% ipython --no-banner

In [1]: import numpy as np

In [2]: import numpy.linalg as la

In [3]: np.set_printoptions(suppress=True, linewidth=160)

In [4]: A = np.load("block0.npy")

In [5]: A
Out[5]: 
array([[ 7,  0,  0,  0,  0,  0,  0,  0],
       [ 8, -4,  0,  0,  0,  0,  0,  0],
       [-4, -5,  5,  0,  0,  0,  0,  0],
       [ 3,  2, -7,  9,  0,  0,  0,  0],
       [ 6, -6, -3, -4, -1,  0,  0,  0],
       [ 1,  1, -8,  6, -7, -3,  0,  0],
       [ 6, -7,  7,  1,  1, -1,  2,  0],
       [ 4,  3, -4,  2, -9, -7, -8,  1]])

In [6]: # triangular

In [7]: left, sigma, Vt = la.svd(A)

In [8]: np.argmax(sigma[:-1] / (sigma[1:] + 1e-6)) + 1
Out[8]: np.int64(7)

In [9]: sigma.round(2)
Out[9]: array([21.14, 16.49, 11.26,  8.56,  6.92,  3.07,  0.82,  0.01])

In [10]: B = left[:, :7] @ np.diag(sigma[:7]) @ Vt[:7]

In [11]: la.matrix_rank(B)
Out[11]: np.int64(7)

In [12]: np.round(la.norm(A - B) / la.norm(A), 2)
Out[12]: np.float64(0.0)

In [13]: la.matrix_rank(A, rtol=0.05)
Out[13]: np.int64(6)

In [14]: B.round(2) + 0
Out[14]: 
array([[ 7.  ,  0.  ,  0.  ,  0.  ,  0.  ,  0.  ,  0.  , -0.01],
       [ 8.  , -4.  ,  0.  ,  0.  ,  0.  ,  0.  ,  0.  ,  0.01],
       [-4.  , -5.  ,  5.  ,  0.  ,  0.  ,  0.  ,  0.  ,  0.  ],
       [ 3.  ,  2.  , -7.  ,  9.  ,  0.  ,  0.  ,  0.  ,  0.  ],
       [ 6.  , -6.  , -3.  , -4.  , -1.  ,  0.  ,  0.  ,  0.  ],
       [ 1.  ,  1.  , -8.  ,  6.  , -7.  , -3.  ,  0.  ,  0.  ],
       [ 6.  , -7.  ,  7.  ,  1.  ,  1.  , -1.  ,  2.  ,  0.  ],
       [ 4.  ,  3.  , -4.  ,  2.  , -9.  , -7.  , -8.  ,  1.  ]])

In [15]: [round(float(x), 2) for x in la.svd(A, compute_uv=False)[:3]]
Out[15]: [21.14, 16.49, 11.26]

In [16]: la.matrix_rank(A, rtol=0.1)
Out[16]: np.int64(6)

In [17]: w1 = np.array([[2, 1, 1, 1],
    ...:     [2, 2, 0, 2],
    ...:     [0, 2, 2, 1],
    ...:     [0, 2, 0, 2],
    ...:     [2, 0, 2, 1],
    ...:     [2, 2, 0, 1],
    ...:     [1, 1, 1, 2],
    ...:     [0, 0, 1, 1]])

In [18]: beta = np.array([0, 0, 2, 0])

In [19]: act = np.maximum(A @ w1 + beta, 0)

In [20]: la.matrix_rank(act)
Out[20]: np.int64(4)

In [21]: (act > 0).astype(int)
Out[21]: 
array([[1, 1, 1, 1],
       [1, 0, 1, 0],
       [0, 0, 1, 0],
       [1, 1, 0, 1],
       [0, 0, 0, 0],
       [0, 0, 0, 0],
       [0, 1, 1, 1],
       [0, 0, 0, 0]])

In [22]: np.round((act > 0).mean(axis=0), 2)
Out[22]: array([0.38, 0.38, 0.5 , 0.38])

In [23]: cent = np.array([[-2, 1, 2], [-3, 3, 1], [2, 2, 3], [-2, 1, -1]])

In [24]: act @ cent
Out[24]: 
array([[-45,  60,  55],
       [  4,  28,  46],
       [ 16,  16,  24],
       [-89,  61,  13],
       [  0,   0,   0],
       [  0,   0,   0],
       [ 18,  81,  81],
       [  0,   0,   0]])

In [25]: (act @ cent).round(6).argmax(axis=1)
Out[25]: array([1, 2, 2, 1, 0, 0, 1, 0])

In [26]: w1 @ cent
Out[26]: 
array([[ -7,   8,   7],
       [-14,  10,   4],
       [ -4,  11,   7],
       [-10,   8,   0],
       [ -2,   7,   9],
       [-12,   9,   5],
       [ -7,   8,   4],
       [  0,   3,   2]])

In [27]: data = np.load("layer11.npy")

In [28]: data.round(2)
Out[28]: 
array([[ -4.08,   4.66,  -3.11,  -0.17],
       [ -3.98,   4.44,  -2.96,  -0.21],
       [ -3.61,   3.58,  -2.38,  -0.36],
       [ -3.26,   2.78,  -1.86,  -0.5 ],
       [ -2.57,   1.21,  -0.81,  -0.79],
       [ -1.57,  -0.77,   0.51,  -1.11],
       [ -1.4 ,  -0.99,   0.66,  -1.12],
       [ -1.39,  -1.  ,   0.67,  -1.12],
       [ -1.33,  -1.06,   0.71,  -1.12],
       [ -1.02,  -1.13,   0.76,  -1.01],
       [ -0.97,  -1.11,   0.74,  -0.98],
       [ -0.95,  -1.09,   0.73,  -0.96],
       [ -0.72,  -0.87,   0.58,  -0.76],
       [ -0.34,  -0.37,   0.25,  -0.35],
       [ -0.15,  -0.16,   0.11,  -0.16],
       [  1.16,   0.79,  -0.53,   1.03],
       [  1.19,   0.8 ,  -0.54,   1.05],
       [  1.3 ,   0.85,  -0.57,   1.14],
       [  1.92,   1.03,  -0.69,   1.6 ],
       [  2.09,   1.07,  -0.71,   1.72],
       [  3.19,   1.15,  -0.77,   2.44],
       [  3.55,   1.14,  -0.76,   2.67],
       [  3.93,   1.11,  -0.74,   2.89],
       [  4.51,   1.03,  -0.69,   3.22],
       [  4.62,   1.01,  -0.68,   3.29],
       [  4.64,   1.01,  -0.67,   3.3 ],
       [  6.32,   0.6 ,  -0.4 ,   4.19],
       [  7.02,   0.37,  -0.25,   4.53],
       [  7.13,   0.33,  -0.22,   4.59],
       [  8.6 ,  -0.25,   0.17,   5.28],
       [  9.4 ,  -0.61,   0.4 ,   5.64],
       [ 11.92,  -1.88,   1.25,   6.7 ],
       [ 12.48,  -2.18,   1.46,   6.93],
       [ 12.88,  -2.41,   1.61,   7.09],
       [ 14.07,  -3.11,   2.07,   7.55],
       [ 17.82,  -5.5 ,   3.67,   8.94],
       [ 22.63,  -8.91,   5.94,  10.57],
       [ 24.59, -10.4 ,   6.93,  11.2 ],
       [ 24.67, -10.46,   6.97,  11.22],
       [ 29.88, -14.57,   9.72,  12.81],
       [ 32.4 , -16.65,  11.1 ,  13.54]])

In [29]: # rows and columns are dependent

In [30]: [round(float(x), 2) for x in la.svd(data, compute_uv=False)[:3]]
Out[30]: [85.73, 17.47, 0.83]

In [31]: round(float(la.norm(data, 2) / la.norm(data)), 2)
Out[31]: 0.98

In [32]: np.argsort(-la.norm(data, axis=0).round(6), kind="stable")[:3]
Out[32]: array([0, 3, 1])

In [33]: la.matrix_rank(data, rtol=0.1)
Out[33]: np.int64(2)
